$ python -q
>>> import numpy as np
>>> np.set_printoptions(suppress=True, linewidth=120)
>>> A = np.loadtxt("test7.csv", delimiter=",")
>>> print(A.round(2))
[[0.5  0.   0.   0.   0.5 ]
 [0.   1.   0.   0.   0.  ]
 [0.   0.   0.5  0.   0.5 ]
 [0.25 0.   0.   0.5  0.25]
 [0.33 0.   0.33 0.   0.33]]
>>> x0 = np.array([0, 0, 3, -2, 1])
>>> target = A @ x0
>>> print(target.round(2))
[ 0.5   0.    2.   -0.75  1.33]
>>> print(np.round(np.linalg.solve(A, target + A[:, 3]), 2) + 0)
[ 0.  0.  3. -1.  1.]
>>> print(np.round(np.linalg.solve(A.T, A[0]), 2))
[ 1.  0.  0.  0. -0.]
>>> print(np.round(np.kron(np.eye(2, dtype=int), A), 2))
[[0.5  0.   0.   0.   0.5  0.   0.   0.   0.   0.  ]
 [0.   1.   0.   0.   0.   0.   0.   0.   0.   0.  ]
 [0.   0.   0.5  0.   0.5  0.   0.   0.   0.   0.  ]
 [0.25 0.   0.   0.5  0.25 0.   0.   0.   0.   0.  ]
 [0.33 0.   0.33 0.   0.33 0.   0.   0.   0.   0.  ]
 [0.   0.   0.   0.   0.   0.5  0.   0.   0.   0.5 ]
 [0.   0.   0.   0.   0.   0.   1.   0.   0.   0.  ]
 [0.   0.   0.   0.   0.   0.   0.   0.5  0.   0.5 ]
 [0.   0.   0.   0.   0.   0.25 0.   0.   0.5  0.25]
 [0.   0.   0.   0.   0.   0.33 0.   0.33 0.   0.33]]
>>> print(round(np.linalg.det(A.T), 2))
-0.04
>>> print(np.round(np.linalg.eigvals(A), 2))
[ 0.5  -0.17  1.    0.5   1.  ]
>>> print(round(np.linalg.eigvals(A).sum().real, 2))
2.83
>>> r0 = np.array([4, 1])
>>> print(np.polyval(r0, A[2]))
[1. 1. 3. 1. 3.]
>>> print(np.convolve(A[2], r0))
[0.  0.  2.  0.5 2.  0.5]
>>> rng = np.random.default_rng(945)
>>> z = rng.permutation(5)
>>> print(z)
[0 1 2 3 4]
>>> M2 = A[z][:, z]
>>> print(M2.round(2))
[[0.5  0.   0.   0.   0.5 ]
 [0.   1.   0.   0.   0.  ]
 [0.   0.   0.5  0.   0.5 ]
 [0.25 0.   0.   0.5  0.25]
 [0.33 0.   0.33 0.   0.33]]
>>> print(np.round(np.linalg.det(M2), 2), round(float(np.linalg.det(A[z])), 2))
-0.04 -0.04
>>> print(np.round(np.diag(M2), 2))
[0.5  1.   0.5  0.5  0.33]
>>> print(round(np.trace(M2), 2))
2.83
>>> print(np.allclose(M2, A))
True
>>> M2 = np.array([[0, 1], [3, 2], [-3, -1], [1, 2]])
>>> cent = np.array([[0, 2, 0], [2, 1, 1]])
>>> M = M2 @ cent + 0.05 * rng.normal(size=(4, 3))
>>> print(M.round(2))
[[ 2.04  1.05  1.01]
 [ 4.02  7.95  2.  ]
 [-2.06 -7.04 -0.97]
 [ 3.96  3.96  1.96]]
>>> M2 = np.array([[6, 2], [-7, -5], [8, -2]])
>>> print(np.round(np.einsum("ij->j", M), 2))
[7.96 5.93 3.99]
>>> print(np.linalg.matrix_rank(M @ M2))
2
>>> print(np.vstack([M, M2.T]).shape)
(6, 3)
>>> print(np.round(M @ M2, 2))
[[ 12.96  -3.18]
 [-15.56 -35.71]
 [ 29.12  33.01]
 [ 11.66 -15.81]]
>>> print(np.round(np.einsum("ik,kj->ji", M, M2), 2))
[[ 12.96 -15.56  29.12  11.66]
 [ -3.18 -35.71  33.01 -15.81]]
>>> print(np.round(np.einsum("ij,ij->i", M, M), 2))
[ 6.27 83.36 54.67 35.2 ]
>>> M2 = np.c_[M[:, :2] @ np.array([[0, 1], [0, 3]]), np.array([0, 0, 1, 1])]
>>> print(M2.round(2))
[[  0.     5.18   0.  ]
 [  0.    27.87   0.  ]
 [  0.   -23.16   1.  ]
 [  0.    15.85   1.  ]]
>>> print(np.linalg.matrix_rank(M2))
2
>>> print(np.round(np.linalg.norm(M2 - M @ np.linalg.lstsq(M, M2)[0], axis=0), 2) + 0)
[0.   0.   0.63]
>>> print(np.round(np.linalg.lstsq(M, M2[:, 0])[0], 2))
[0. 0. 0.]
>>> M2 = M / np.sqrt((M ** 2).mean(axis=1, keepdims=True))
>>> print(np.round(M - M.mean(axis=1, keepdims=True), 2))
[[ 0.67 -0.32 -0.36]
 [-0.64  3.3  -2.66]
 [ 1.3  -3.68  2.38]
 [ 0.67  0.67 -1.34]]
>>> print(np.linalg.matrix_rank(M - M.mean(axis=1, keepdims=True)))
2
>>> print(np.round(np.diff(M, axis=0), 2))
[[  1.98   6.9    0.99]
 [ -6.07 -14.99  -2.97]
 [  6.01  11.     2.93]]
>>> print(np.round(np.abs(M).max(), 2))
7.95
>>> print(np.round(M - M[0], 2))
[[ 0.    0.    0.  ]
 [ 1.98  6.9   0.99]
 [-4.09 -8.08 -1.98]
 [ 1.92  2.91  0.95]]
>>> print(round(np.linalg.norm(M), 2))
13.4
>>> print(np.linalg.matrix_rank(M))
3
>>> print(np.round(M.sum(axis=1), 2))
[  4.1   13.97 -10.07   9.88]
>>> print(np.round(M.sum(axis=0), 2))
[7.96 5.93 3.99]
>>> print(np.count_nonzero(M))
12
>>> print(M.shape)
(4, 3)
>>> arr = np.load("block10.npy")
>>> print(arr.round(2))
[[0.09 0.27 0.09]
 [0.27 0.82 0.27]
 [0.09 0.27 0.09]]
>>> print(np.allclose(arr @ arr.T, arr.T @ arr))
True
>>> print(round(float(np.abs(np.linalg.eigvals(arr)).max()), 2))
1.0
>>> print(np.trace(arr))
1.0
>>> print(np.round((arr + arr.T) / 2, 2))
[[0.09 0.27 0.09]
 [0.27 0.82 0.27]
 [0.09 0.27 0.09]]
>>> evals, evecs = np.linalg.eigh(arr)
>>> print(np.unique(evals.round(6) + 0, return_counts=True)[1])
[2 1]
>>> print((evals > 1e-8).sum(), (evals < -1e-8).sum())
1 0
>>> print(np.round(np.linalg.svd(arr, compute_uv=False), 2) + 0)
[1. 0. 0.]
>>> print(np.round(evecs.T @ evecs, 2) + 0)
[[1. 0. 0.]
 [0. 1. 0.]
 [0. 0. 1.]]
>>> print(np.abs(evecs[:, -1]).round(6).argmax())
1
>>> print(evals.sum(), np.trace(arr))
1.0 1.0
>>> print(np.round(evecs.T @ arr @ evecs, 2) + 0)
[[0. 0. 0.]
 [0. 0. 0.]
 [0. 0. 1.]]
>>> z = rng.permutation(3)
>>> print(z)
[1 2 0]
>>> M2 = arr[z][:, z]
>>> print(np.round(np.sort(np.abs(np.linalg.eigvals(M2))), 2) + 0)
[0. 0. 1.]
>>> print(round(float(np.linalg.det(M2)), 2), round(float(np.linalg.det(arr[z])), 2))
0.0 0.0
>>> print(np.allclose(arr[:-1].T @ np.linalg.lstsq(arr[:-1].T, arr[-1])[0], arr[-1]))
True
>>> print(np.abs(np.diag(np.linalg.qr(arr)[1])) > 1e-9)
[ True False False]
>>> print(np.linalg.lstsq(arr[:-1].T, arr[-1])[2])
1
>>> m1 = np.array([[5.0, 1.0, 1.0], [1.0, 5.0, 1.0], [1.0, 1.0, 5.0]])
>>> # equal to its transpose
>>> print(np.round(np.poly(m1), 2))
[   1.  -15.   72. -112.]
>>> print(np.round(np.linalg.eigvals(m1), 2))
[4. 7. 4.]
>>> print(round(float(np.linalg.det(m1[::-1])), 2))
-112.0
>>> print(round(np.linalg.det(2 * m1), 2), round(np.linalg.det(m1), 2))
896.0 112.0
>>> print(np.einsum("ij,ji->", m1, m1))
81.0
>>> print(np.kron(np.eye(2, dtype=int), m1))
[[5. 1. 1. 0. 0. 0.]
 [1. 5. 1. 0. 0. 0.]
 [1. 1. 5. 0. 0. 0.]
 [0. 0. 0. 5. 1. 1.]
 [0. 0. 0. 1. 5. 1.]
 [0. 0. 0. 1. 1. 5.]]
